In [1]: import numpy as np

In [2]: import numpy.linalg as la

In [3]: np.set_printoptions(suppress=True, linewidth=200)

In [4]: feats = np.load("w.npy")

In [5]: print(feats)
[[-3.9  0.   0.   4.  -5.  -1.  -5.  -4. ]
 [-1.  -1.9  5.  -2.  -3.   1.   5.  -4. ]
 [ 0.  -1.  -0.9  3.  -3.  -4.   4.  -4. ]
 [ 5.  -2.   4.   2.1  0.  -1.   3.   1. ]
 [ 2.  -4.  -3.   4.  -3.9  4.  -2.  -3. ]
 [-3.   2.  -3.   2.  -2.   5.1 -5.  -3. ]
 [-1.   0.   2.   5.   4.   5.   5.1  4. ]
 [-4.   0.   0.   4.  -5.  -1.  -5.  -3.9]]

In [6]: print(round(la.norm(feats, 2), 1))
17.8

In [7]: print(la.norm(feats, axis=1).argmax())
6

In [8]: print(round(la.norm(feats) ** 2 / la.norm(feats, 2) ** 2, 1))
2.2

In [9]: print(round(float(la.norm(feats[6], 1)), 1), round(float(la.norm(feats[6], np.inf)), 1))
26.1 5.1

In [10]: print(np.round(la.norm(feats, axis=0), 1))
[ 8.4  5.3  8.   9.7 10.2  9.3 12.5  9.9]

In [11]: M2 = feats / la.norm(feats, axis=1, keepdims=True)

In [12]: gram = M2 @ M2.T

In [13]: print(np.round(np.degrees(np.arccos(np.clip(gram[3, 5], -1, 1))), 1))
132.6

In [14]: print(gram.round(1) + 0)
[[ 1.   0.   0.3 -0.4  0.5  0.7 -0.4  1. ]
 [ 0.   1.   0.4  0.3  0.  -0.2  0.   0. ]
 [ 0.3  0.4  1.   0.3  0.2 -0.2 -0.2  0.3]
 [-0.4  0.3  0.3  1.   0.  -0.7  0.3 -0.4]
 [ 0.5  0.   0.2  0.   1.   0.6 -0.1  0.5]
 [ 0.7 -0.2 -0.2 -0.7  0.6  1.  -0.1  0.7]
 [-0.4  0.  -0.2  0.3 -0.1 -0.1  1.  -0.4]
 [ 1.   0.   0.3 -0.4  0.5  0.7 -0.4  1. ]]

In [15]: print((gram - 2 * np.eye(8)).round(6).argmax(axis=1))
[7 2 1 1 5 0 3 0]

In [16]: left, s, Vh = la.svd(feats)

In [17]: print(s.round(1) + 0)
[17.8 11.9 10.5  7.5  6.7  5.1  2.1  0. ]

In [18]: print(np.argmax(s[:-1] / (s[1:] + 1e-6)) + 1)
7

In [19]: M2 = left[:, :7] @ np.diag(s[:7]) @ Vh[:7]

In [20]: print(round(np.abs(feats - M2).max(), 1))
0.0

In [21]: print(M2.round(1) + 0)
[[-3.9  0.   0.   4.  -5.  -1.  -5.  -4. ]
 [-1.  -1.9  5.  -2.  -3.   1.   5.  -4. ]
 [ 0.  -1.  -0.9  3.  -3.  -4.   4.  -4. ]
 [ 5.  -2.   4.   2.1  0.  -1.   3.   1. ]
 [ 2.  -4.  -3.   4.  -3.9  4.  -2.  -3. ]
 [-3.   2.  -3.   2.  -2.   5.1 -5.  -3. ]
 [-1.   0.   2.   5.   4.   5.   5.1  4. ]
 [-4.   0.   0.   4.  -5.  -1.  -5.  -3.9]]

In [22]: Q, vecs = la.qr(feats[:, :3])[0], la.qr(feats[:, 3:])[0]

In [23]: s = la.svd(Q.T @ vecs, compute_uv=False)

In [24]: print(round(float(la.norm(Q @ Q.T - vecs @ vecs.T, 2)), 1))
1.0

In [25]: print((s > 0.9).sum())
1

In [26]: print(s.round(1))
[1.  0.9 0.2]

In [27]: M = np.loadtxt("sample3.csv", delimiter=",")

In [28]: print(M.round(1) + 0)
[[ 0.8 -0.3  0.  -0.3  0.  -0.3 -0.2 -0.4]
 [-0.3  0.6  0.  -0.4  0.  -0.4 -0.2 -0.4]
 [ 0.   0.   1.   0.   0.   0.   0.   0. ]
 [-0.3 -0.4  0.   0.6  0.  -0.4 -0.2 -0.4]
 [ 0.   0.   0.   0.   1.   0.   0.   0. ]
 [-0.3 -0.4  0.  -0.4  0.   0.6 -0.2 -0.4]
 [-0.2 -0.2  0.  -0.2  0.  -0.2  0.9 -0.2]
 [-0.4 -0.4  0.  -0.4  0.  -0.4 -0.2  0.4]]

In [29]: rng = np.random.default_rng(8858)

In [30]: labels = rng.permutation(8)

In [31]: print(labels)
[0 3 2 6 5 4 7 1]

In [32]: M2 = M[labels][:, labels]

In [33]: print(np.trace(M2))
6.0

In [34]: print(np.allclose(M2, M))
False

In [35]: print(M2.round(1) + 0)
[[ 0.8 -0.3  0.  -0.2 -0.3  0.  -0.4 -0.3]
 [-0.3  0.6  0.  -0.2 -0.4  0.  -0.4 -0.4]
 [ 0.   0.   1.   0.   0.   0.   0.   0. ]
 [-0.2 -0.2  0.   0.9 -0.2  0.  -0.2 -0.2]
 [-0.3 -0.4  0.  -0.2  0.6  0.  -0.4 -0.4]
 [ 0.   0.   0.   0.   0.   1.   0.   0. ]
 [-0.4 -0.4  0.  -0.2 -0.4  0.   0.4 -0.4]
 [-0.3 -0.4  0.  -0.2 -0.4  0.  -0.4  0.6]]

In [36]: print(np.round(np.sort(np.abs(la.eigvals(M2))), 1))
[1. 1. 1. 1. 1. 1. 1. 1.]

In [37]: print(np.round(np.diag(M2), 1))
[0.8 0.6 1.  0.9 0.6 1.  0.4 0.6]

In [38]: gram = M2.T @ M2

In [39]: print(np.round(la.svd(M2, compute_uv=False) ** 2, 1))
[1. 1. 1. 1. 1. 1. 1. 1.]

In [40]: print(np.trace(gram), (M2 ** 2).sum())
8.0 8.0

In [41]: print((M2 @ M2.T).shape)
(8, 8)

In [42]: print(gram.round(1) + 0)
[[1. 0. 0. 0. 0. 0. 0. 0.]
 [0. 1. 0. 0. 0. 0. 0. 0.]
 [0. 0. 1. 0. 0. 0. 0. 0.]
 [0. 0. 0. 1. 0. 0. 0. 0.]
 [0. 0. 0. 0. 1. 0. 0. 0.]
 [0. 0. 0. 0. 0. 1. 0. 0.]
 [0. 0. 0. 0. 0. 0. 1. 0.]
 [0. 0. 0. 0. 0. 0. 0. 1.]]

In [43]: print(np.round(la.eigvalsh(gram)[::-1], 1))
[1. 1. 1. 1. 1. 1. 1. 1.]

In [44]: th = np.radians(30)

In [45]: Rm = np.eye(8)

In [46]: Rm[0, 0] = Rm[6, 6] = np.cos(th)

In [47]: Rm[0, 6], Rm[6, 0] = -np.sin(th), np.sin(th)

In [48]: print(Rm.round(1))
[[ 0.9  0.   0.   0.   0.   0.  -0.5  0. ]
 [ 0.   1.   0.   0.   0.   0.   0.   0. ]
 [ 0.   0.   1.   0.   0.   0.   0.   0. ]
 [ 0.   0.   0.   1.   0.   0.   0.   0. ]
 [ 0.   0.   0.   0.   1.   0.   0.   0. ]
 [ 0.   0.   0.   0.   0.   1.   0.   0. ]
 [ 0.5  0.   0.   0.   0.   0.   0.9  0. ]
 [ 0.   0.   0.   0.   0.   0.   0.   1. ]]

In [49]: M2 = M @ Rm.T

In [50]: print(np.round(np.abs(M2 - M).max(axis=0), 1))
[0.4 0.  0.  0.  0.  0.  0.4 0. ]

In [51]: print(np.round(la.svd(M, compute_uv=False), 1), np.round(la.svd(M2, compute_uv=False), 1))
[1. 1. 1. 1. 1. 1. 1. 1.] [1. 1. 1. 1. 1. 1. 1. 1.]

In [52]: print(np.round(la.det(Rm), 1), np.round(np.trace(Rm), 1))
1.0 7.7

In [53]: print(M2.round(1) + 0)
[[ 0.8 -0.3  0.  -0.3  0.  -0.3  0.3 -0.4]
 [-0.1  0.6  0.  -0.4  0.  -0.4 -0.3 -0.4]
 [ 0.   0.   1.   0.   0.   0.   0.   0. ]
 [-0.1 -0.4  0.   0.6  0.  -0.4 -0.3 -0.4]
 [ 0.   0.   0.   0.   1.   0.   0.   0. ]
 [-0.1 -0.4  0.  -0.4  0.   0.6 -0.3 -0.4]
 [-0.6 -0.2  0.  -0.2  0.  -0.2  0.7 -0.2]
 [-0.2 -0.4  0.  -0.4  0.  -0.4 -0.4  0.4]]

In [54]: M2 = la.inv(feats)

In [55]: print(np.allclose(M2, feats.T))
False

In [56]: print((np.abs(M2) > 1e-9).astype(int))
[[1 1 1 1 1 1 1 1]
 [1 1 1 1 1 1 1 1]
 [1 1 1 1 1 1 1 1]
 [1 1 1 1 1 1 1 1]
 [1 1 1 1 1 1 1 1]
 [1 1 1 1 1 1 1 1]
 [1 1 1 1 1 1 1 1]
 [1 1 1 1 1 1 1 1]]

In [57]: print(round(float(la.cond(feats)), 1))
500.9

In [58]: print(round(float(la.slogdet(feats)[0]), 1))
-1.0

In [59]: print(np.round(la.inv(M2), 1) + 0)
[[-3.9  0.   0.   4.  -5.  -1.  -5.  -4. ]
 [-1.  -1.9  5.  -2.  -3.   1.   5.  -4. ]
 [ 0.  -1.  -0.9  3.  -3.  -4.   4.  -4. ]
 [ 5.  -2.   4.   2.1  0.  -1.   3.   1. ]
 [ 2.  -4.  -3.   4.  -3.9  4.  -2.  -3. ]
 [-3.   2.  -3.   2.  -2.   5.1 -5.  -3. ]
 [-1.   0.   2.   5.   4.   5.   5.1  4. ]
 [-4.   0.   0.   4.  -5.  -1.  -5.  -3.9]]
